% ipython --no-banner

In [1]: import numpy as np

In [2]: np.set_printoptions(suppress=True, linewidth=140)

In [3]: def rnd(a):
   ...:     return np.round(a, 1) + 0
   ...: 

In [4]: Y = np.array([[-1, 0], [2, 3]])

In [5]: M = np.tile(Y, (2, 2))

In [6]: print(M)
[[-1  0 -1  0]
 [ 2  3  2  3]
 [-1  0 -1  0]
 [ 2  3  2  3]]

In [7]: print(np.trace(M))
4

In [8]: M @ M
Out[8]: 
array([[ 2,  0,  2,  0],
       [ 8, 18,  8, 18],
       [ 2,  0,  2,  0],
       [ 8, 18,  8, 18]])

In [9]: U, s, vt = np.linalg.svd(M)

In [10]: np.argmax(s[:-1] / (s[1:] + 1e-6)) + 1
Out[10]: np.int64(2)

In [11]: rnd(s)
Out[11]: array([7.3, 1.6, 0. , 0. ])

In [12]: Y = U[:, :2] @ np.diag(s[:2]) @ vt[:2]

In [13]: print(np.linalg.matrix_rank(Y))
2

In [14]: np.linalg.matrix_rank(M, rtol=0.05)
Out[14]: np.int64(2)

In [15]: print(rnd(np.abs(M - Y).max()))
0.0

In [16]: rnd(Y)
Out[16]: 
array([[-1.,  0., -1.,  0.],
       [ 2.,  3.,  2.,  3.],
       [-1.,  0., -1.,  0.],
       [ 2.,  3.,  2.,  3.]])

In [17]: rnd(np.linalg.norm(M - Y, 2)), rnd(s[2])
Out[17]: (np.float64(0.0), np.float64(0.0))

In [18]: rank = np.linalg.matrix_rank(M)

In [19]: rank
Out[19]: np.int64(2)

In [20]: ns = np.linalg.svd(M)[2][rank:].T

In [21]: ns.shape
Out[21]: (4, 2)

In [22]: np.allclose(M @ ns, 0)
Out[22]: True

In [23]: print(np.linalg.matrix_rank(M.T @ M), np.linalg.matrix_rank(M @ M.T))
2 2

In [24]: rnd(ns @ ns.T)
Out[24]: 
array([[ 0.5,  0. , -0.5,  0. ],
       [ 0. ,  0.5,  0. , -0.5],
       [-0.5,  0. ,  0.5,  0. ],
       [ 0. , -0.5,  0. ,  0.5]])

In [25]: gram = M.T @ M

In [26]: rnd(np.linalg.eigvalsh(gram)[::-1])
Out[26]: array([53.3,  2.7,  0. ,  0. ])

In [27]: (M @ M.T).shape
Out[27]: (4, 4)

In [28]: np.allclose(gram, gram.T)
Out[28]: True

In [29]: print(gram)
[[10 12 10 12]
 [12 18 12 18]
 [10 12 10 12]
 [12 18 12 18]]

In [30]: U, s, vt = np.linalg.svd(M)

In [31]: evecs = vt[:(s > 1e-8).sum()]

In [32]: rng = np.random.default_rng(32)

In [33]: x0 = M[3] + 2 * M[1] + rng.integers(2) * np.eye(4)[3]

In [34]: x0
Out[34]: array([ 6.,  9.,  6., 10.])

In [35]: np.linalg.matrix_rank(np.vstack([M, x0]))
Out[35]: np.int64(3)

In [36]: rnd(np.linalg.norm(x0 - evecs.T @ evecs @ x0))
Out[36]: np.float64(0.7)

In [37]: rnd(np.diag(evecs.T @ evecs))
Out[37]: array([0.5, 0.5, 0.5, 0.5])

In [38]: Y = np.array([[0, 7, 7, 8, 8, 9, 9, 3, 5],
    ...:     [2, 6, 8, 0, 5, 6, 0, 5, 8],
    ...:     [1, 8, 9, 3, 5, 4, 6, 3, 6],
    ...:     [9, 9, 7, 8, 2, 8, 2, 3, 1],
    ...:     [9, 0, 7, 4, 1, 5, 9, 7, 8],
    ...:     [3, 9, 6, 5, 8, 8, 2, 1, 2],
    ...:     [9, 6, 3, 8, 8, 8, 9, 8, 3],
    ...:     [8, 2, 1, 1, 3, 0, 2, 6, 8],
    ...:     [5, 5, 8, 7, 5, 7, 6, 0, 3]])

In [39]: A = np.triu(Y, 1)

In [40]: A
Out[40]: 
array([[0, 7, 7, 8, 8, 9, 9, 3, 5],
       [0, 0, 8, 0, 5, 6, 0, 5, 8],
       [0, 0, 0, 3, 5, 4, 6, 3, 6],
       [0, 0, 0, 0, 2, 8, 2, 3, 1],
       [0, 0, 0, 0, 0, 5, 9, 7, 8],
       [0, 0, 0, 0, 0, 0, 2, 1, 2],
       [0, 0, 0, 0, 0, 0, 0, 8, 3],
       [0, 0, 0, 0, 0, 0, 0, 0, 8],
       [0, 0, 0, 0, 0, 0, 0, 0, 0]])

In [41]: U, s, vt = np.linalg.svd(A)

In [42]: np.argmax(s[:-1] / (s[1:] + 1e-6)) + 1
Out[42]: np.int64(8)

In [43]: Y = U[:, :8] @ np.diag(s[:8]) @ vt[:8]

In [44]: np.linalg.matrix_rank(A, rtol=0.05)
Out[44]: np.int64(7)

In [45]: rnd(np.linalg.norm(A - Y, 2)), s[8]
Out[45]: (np.float64(0.0), np.float64(0.0))

In [46]: gram = A.T @ A

In [47]: np.allclose(gram, gram.T)
Out[47]: True

In [48]: gram
Out[48]: 
array([[  0,   0,   0,   0,   0,   0,   0,   0,   0],
       [  0,  49,  49,  56,  56,  63,  63,  21,  35],
       [  0,  49, 113,  56,  96, 111,  63,  61,  99],
       [  0,  56,  56,  73,  79,  84,  90,  33,  58],
       [  0,  56,  96,  79, 118, 138, 106,  70, 112],
       [  0,  63, 111,  84, 138, 222, 166, 128, 165],
       [  0,  63,  63,  90, 106, 166, 206, 116, 159],
       [  0,  21,  61,  33,  70, 128, 116, 166, 158],
       [  0,  35,  99,  58, 112, 165, 159, 158, 267]])

In [49]: np.diag(gram)
Out[49]: array([  0,  49, 113,  73, 118, 222, 206, 166, 267])

In [50]: rnd(np.linalg.svd(A, compute_uv=False) ** 2)
Out[50]: array([851.3, 157.2,  92.6,  57.3,  34.1,  13.5,   8. ,   0. ,   0. ])

In [51]: rnd(np.linalg.eigvalsh(gram)[::-1])
Out[51]: array([851.3, 157.2,  92.6,  57.3,  34.1,  13.5,   8. ,   0. ,   0. ])

In [52]: np.trace(gram), (A ** 2).sum()
Out[52]: (np.int64(1214), np.int64(1214))

In [53]: np.argsort(-np.linalg.norm(gram, axis=0).round(6), kind="stable")[:3]
Out[53]: array([8, 5, 6])

In [54]: np.linalg.matrix_rank(A - A[0, 0] * np.eye(9))
Out[54]: np.int64(8)

In [55]: np.prod(np.diag(A)), rnd(np.linalg.det(A))
Out[55]: (np.int64(0), np.float64(0.0))

In [56]: print(rnd(np.sort(np.linalg.eigvals(A))))
[0. 0. 0. 0. 0. 0. 0. 0. 0.]

In [57]: [int(np.linalg.matrix_rank(np.linalg.matrix_power(A, p))) for p in range(1, 10)]
Out[57]: [8, 7, 6, 5, 4, 3, 2, 1, 0]

In [58]: W0 = np.load("a.npy")

In [59]: W0
Out[59]: 
array([[1, 2, 0, 1, 0, 0, 1],
       [1, 0, 0, 2, 0, 0, 0],
       [0, 0, 0, 0, 1, 2, 0],
       [2, 1, 0, 2, 0, 0, 1],
       [0, 0, 1, 0, 0, 2, 0],
       [0, 0, 1, 0, 2, 0, 0],
       [0, 0, 0, 0, 0, 0, 2]])

In [60]: # 2 blocks once reordered

In [61]: W0 @ W0
Out[61]: 
array([[5, 3, 0, 7, 0, 0, 4],
       [5, 4, 0, 5, 0, 0, 3],
       [0, 0, 3, 0, 4, 2, 0],
       [7, 6, 0, 8, 0, 0, 6],
       [0, 0, 2, 0, 5, 2, 0],
       [0, 0, 2, 0, 1, 6, 0],
       [0, 0, 0, 0, 0, 0, 4]])

In [62]: print((W0 + W0.T) / 2)
[[1.  1.5 0.  1.5 0.  0.  0.5]
 [1.5 0.  0.  1.5 0.  0.  0. ]
 [0.  0.  0.  0.  1.  1.5 0. ]
 [1.5 1.5 0.  2.  0.  0.  0.5]
 [0.  0.  1.  0.  0.  2.  0. ]
 [0.  0.  1.5 0.  2.  0.  0. ]
 [0.5 0.  0.  0.5 0.  0.  2. ]]

In [63]: U, s, vt = np.linalg.svd(M, full_matrices=False)

In [64]: np.abs(U[:, 0]).round(6).argmax()
Out[64]: np.int64(1)

In [65]: print(rnd(np.sqrt((s ** 2).sum())), rnd(np.linalg.norm(M)))
7.5 7.5

In [66]: rnd(np.cumsum(s ** 2) / np.sum(s ** 2))
Out[66]: array([1., 1., 1., 1.])

In [67]: rnd(s / s[0])
Out[67]: array([1. , 0.2, 0. , 0. ])

In [68]: np.allclose(U * s @ vt, M)
Out[68]: True

In [69]: rnd(U.T @ M @ vt.T)
Out[69]: 
array([[7.3, 0. , 0. , 0. ],
       [0. , 1.6, 0. , 0. ],
       [0. , 0. , 0. , 0. ],
       [0. , 0. , 0. , 0. ]])

In [70]: rnd(s)
Out[70]: array([7.3, 1.6, 0. , 0. ])

In [71]: X = np.array([[3, 2, 3, 3, 0, 0, 1, 1],
    ...:     [2, 0, 3, 0, 1, 1, 1, 3],
    ...:     [0, 1, 0, 2, 1, 2, 2, 3],
    ...:     [0, 2, 1, 3, 1, 1, 3, 1],
    ...:     [2, 0, 3, 1, 2, 1, 0, 3],
    ...:     [0, 2, 1, 0, 0, 2, 0, 2],
    ...:     [0, 3, 1, 3, 3, 0, 2, 2],
    ...:     [1, 0, 2, 3, 1, 2, 3, 1]])

In [72]: X
Out[72]: 
array([[3, 2, 3, 3, 0, 0, 1, 1],
       [2, 0, 3, 0, 1, 1, 1, 3],
       [0, 1, 0, 2, 1, 2, 2, 3],
       [0, 2, 1, 3, 1, 1, 3, 1],
       [2, 0, 3, 1, 2, 1, 0, 3],
       [0, 2, 1, 0, 0, 2, 0, 2],
       [0, 3, 1, 3, 3, 0, 2, 2],
       [1, 0, 2, 3, 1, 2, 3, 1]])

In [73]: np.trace(X)
Out[73]: np.int64(13)

In [74]: rnd(np.sort(np.abs(np.linalg.eigvals(X))))
Out[74]: array([ 1.1,  1.3,  1.3,  2. ,  2. ,  2.1,  2.4, 11.8])

In [75]: rnd(np.linalg.det(X))
Out[75]: np.float64(-471.0)

In [76]: rnd(np.abs(np.linalg.eigvals(X)).max())
Out[76]: np.float64(11.8)

In [77]: X.inv()
AttributeError: 'numpy.ndarray' object has no attribute 'inv'


In [78]: print(np.allclose(X, X.T))
False

In [79]: np.linalg.determinant(X)
AttributeError: module 'numpy.linalg' has no attribute 'determinant'


In [80]: x0 = np.array([-4, 5, -1, -9, 7, -9, -1, 9])

In [81]: target = X @ x0

In [82]: b, lr = np.zeros(8), 1 / np.linalg.norm(X, 2) ** 2

In [83]: for i in range(30):
    ...:     b -= lr * X.T @ (X @ b - target)
    ...:     if i % 5 == 0: print(i, round(np.linalg.norm(X @ b - target), 1))
    ...: 
0 51.1
5 34.0
10 23.8
15 17.5
20 13.5
25 10.9

In [84]: rnd(b)
Out[84]: array([-3.2,  4.3, -1.7, -6. ,  7.4, -4.3, -4.7,  6.8])

In [85]: z = rng.permutation(8)

In [86]: print(z)
[1 7 6 4 2 0 5 3]

In [87]: Y = X[z][:, z]

In [88]: np.allclose(Y, X)
Out[88]: False

In [89]: np.diag(Y)
Out[89]: array([0, 1, 2, 2, 0, 3, 2, 3])

In [90]: print(rnd(np.sort(np.abs(np.linalg.eigvals(Y)))))
[ 1.1  1.3  1.3  2.   2.   2.1  2.4 11.8]

In [91]: Y
Out[91]: 
array([[0, 3, 1, 1, 3, 2, 1, 0],
       [0, 1, 3, 1, 2, 1, 2, 3],
       [3, 2, 2, 3, 1, 0, 0, 3],
       [0, 3, 0, 2, 3, 2, 1, 1],
       [1, 3, 2, 1, 0, 0, 2, 2],
       [2, 1, 1, 0, 3, 3, 0, 3],
       [2, 2, 0, 0, 1, 0, 2, 0],
       [2, 1, 3, 1, 1, 0, 1, 3]])

In [92]: z = rng.permutation(8)

In [93]: Y = X[:, z] * rng.choice([-1, 1], 8)

In [94]: Y
Out[94]: 
array([[ 1,  0, -2,  1, -3,  3,  0,  3],
       [ 3,  1,  0,  1, -2,  0,  1,  3],
       [ 3,  1, -1,  2,  0,  2,  2,  0],
       [ 1,  1, -2,  3,  0,  3,  1,  1],
       [ 3,  2,  0,  0, -2,  1,  1,  3],
       [ 2,  0, -2,  0,  0,  0,  2,  1],
       [ 2,  3, -3,  2,  0,  3,  0,  1],
       [ 1,  1,  0,  3, -1,  3,  2,  2]])

In [95]: U, _, vt = np.linalg.svd(X.T @ Y)

In [96]: rnd(U @ vt)
Out[96]: 
array([[ 0.,  0.,  0.,  0., -1.,  0.,  0.,  0.],
       [ 0.,  0., -1.,  0.,  0.,  0.,  0.,  0.],
       [ 0.,  0.,  0.,  0.,  0.,  0.,  0.,  1.],
       [ 0.,  0.,  0.,  0.,  0.,  1.,  0.,  0.],
       [ 0.,  1.,  0.,  0.,  0.,  0.,  0.,  0.],
       [ 0.,  0.,  0.,  0.,  0.,  0.,  1.,  0.],
       [ 0.,  0.,  0.,  1.,  0.,  0.,  0.,  0.],
       [ 1.,  0.,  0.,  0.,  0.,  0.,  0.,  0.]])

In [97]: rnd(np.linalg.lstsq(X, Y)[0])
Out[97]: 
array([[ 0.,  0.,  0.,  0., -1.,  0.,  0.,  0.],
       [ 0.,  0., -1.,  0.,  0.,  0.,  0.,  0.],
       [ 0.,  0.,  0.,  0.,  0.,  0.,  0.,  1.],
       [ 0.,  0.,  0.,  0.,  0.,  1.,  0.,  0.],
       [ 0.,  1.,  0.,  0.,  0.,  0.,  0.,  0.],
       [ 0.,  0.,  0.,  0.,  0.,  0.,  1.,  0.],
       [ 0.,  0.,  0.,  1.,  0.,  0.,  0.,  0.],
       [ 1.,  0.,  0.,  0.,  0.,  0.,  0.,  0.]])

In [98]: z
Out[98]: array([7, 4, 1, 6, 0, 3, 5, 2])

In [99]: x0 = np.array([3, 0, 3, 1, 2, 3, 2, 2])

In [100]: X * x0
Out[100]: 
array([[9, 0, 9, 3, 0, 0, 2, 2],
       [6, 0, 9, 0, 2, 3, 2, 6],
       [0, 0, 0, 2, 2, 6, 4, 6],
       [0, 0, 3, 3, 2, 3, 6, 2],
       [6, 0, 9, 1, 4, 3, 0, 6],
       [0, 0, 3, 0, 0, 6, 0, 4],
       [0, 0, 3, 3, 6, 0, 4, 4],
       [3, 0, 6, 3, 2, 6, 6, 2]])

In [101]: X @ x0
Out[101]: array([25, 28, 20, 19, 29, 13, 20, 28])

In [102]: np.einsum("ij,j->i", X, x0)
Out[102]: array([25, 28, 20, 19, 29, 13, 20, 28])

In [103]: (X * x0).sum(axis=1)
Out[103]: array([25, 28, 20, 19, 29, 13, 20, 28])

In [104]: print((X @ x0).argmax())
4

In [105]: mat = np.load("test1.npy")

In [106]: rnd(mat)
Out[106]: 
array([[0.1, 0.2, 0.2, 0.1, 0. , 0.1, 0. ],
       [0.2, 0.2, 0.3, 0.2, 0. , 0.2, 0.1],
       [0.2, 0.3, 0.4, 0.2, 0. , 0.2, 0.1],
       [0.1, 0.2, 0.2, 0.2, 0. , 0.1, 0. ],
       [0. , 0. , 0. , 0. , 0. , 0. , 0. ],
       [0.1, 0.2, 0.2, 0.1, 0. , 0.1, 0. ],
       [0. , 0.1, 0.1, 0. , 0. , 0. , 0. ]])

In [107]: print(np.linalg.lstsq(mat[:-1].T, mat[-1])[2])
1

In [108]: vals, evecs = np.linalg.eigh(mat)

In [109]: np.unique(vals.round(6) + 0, return_counts=True)[1]
Out[109]: array([6, 1])

In [110]: print(rnd(evecs.T @ mat @ evecs))
[[0. 0. 0. 0. 0. 0. 0.]
 [0. 0. 0. 0. 0. 0. 0.]
 [0. 0. 0. 0. 0. 0. 0.]
 [0. 0. 0. 0. 0. 0. 0.]
 [0. 0. 0. 0. 0. 0. 0.]
 [0. 0. 0. 0. 0. 0. 0.]
 [0. 0. 0. 0. 0. 0. 1.]]

In [111]: rnd(np.linalg.eigvalsh(mat + 2 * np.eye(7)))
Out[111]: array([2., 2., 2., 2., 2., 2., 3.])

In [112]: print(np.abs(evecs[:, -1]).round(6).argmax())
2

In [113]: rnd(np.linalg.svd(mat, compute_uv=False))
Out[113]: array([1., 0., 0., 0., 0., 0., 0.])

In [114]: rnd(evecs.T @ evecs)
Out[114]: 
array([[1., 0., 0., 0., 0., 0., 0.],
       [0., 1., 0., 0., 0., 0., 0.],
       [0., 0., 1., 0., 0., 0., 0.],
       [0., 0., 0., 1., 0., 0., 0.],
       [0., 0., 0., 0., 1., 0., 0.],
       [0., 0., 0., 0., 0., 1., 0.],
       [0., 0., 0., 0., 0., 0., 1.]])

In [115]: rnd(vals.sum()), np.trace(mat)
Out[115]: (np.float64(1.0), np.float64(1.0))

In [116]: rnd(np.linalg.eigvalsh(mat @ mat))
Out[116]: array([0., 0., 0., 0., 0., 0., 1.])

In [117]: (vals > 1e-8).sum(), (vals < -1e-8).sum()
Out[117]: (np.int64(1), np.int64(0))

In [118]: feats = np.load("data.npy")

In [119]: feats
Out[119]: 
array([[2, 0, 0, 0, 0, 0],
       [0, 4, 0, 0, 0, 0],
       [0, 0, 5, 0, 0, 0],
       [0, 0, 0, 3, 0, 0],
       [0, 0, 0, 0, 1, 0],
       [0, 0, 0, 0, 0, 3]])

In [120]: rnd(M @ np.linalg.pinv(M) @ M)
Out[120]: 
array([[-1.,  0., -1.,  0.],
       [ 2.,  3.,  2.,  3.],
       [-1.,  0., -1.,  0.],
       [ 2.,  3.,  2.,  3.]])

In [121]: print(rnd(np.trace(np.linalg.pinv(M) @ M)))
2.0

In [122]: np.linalg.lstsq(M[:-1].T, M[-1])[2]
Out[122]: np.int32(2)

In [123]: np.abs(np.diag(np.linalg.qr(M)[1])) > 1e-9
Out[123]: array([ True,  True, False, False])

In [124]: np.linalg.inv(M)
LinAlgError: Singular matrix
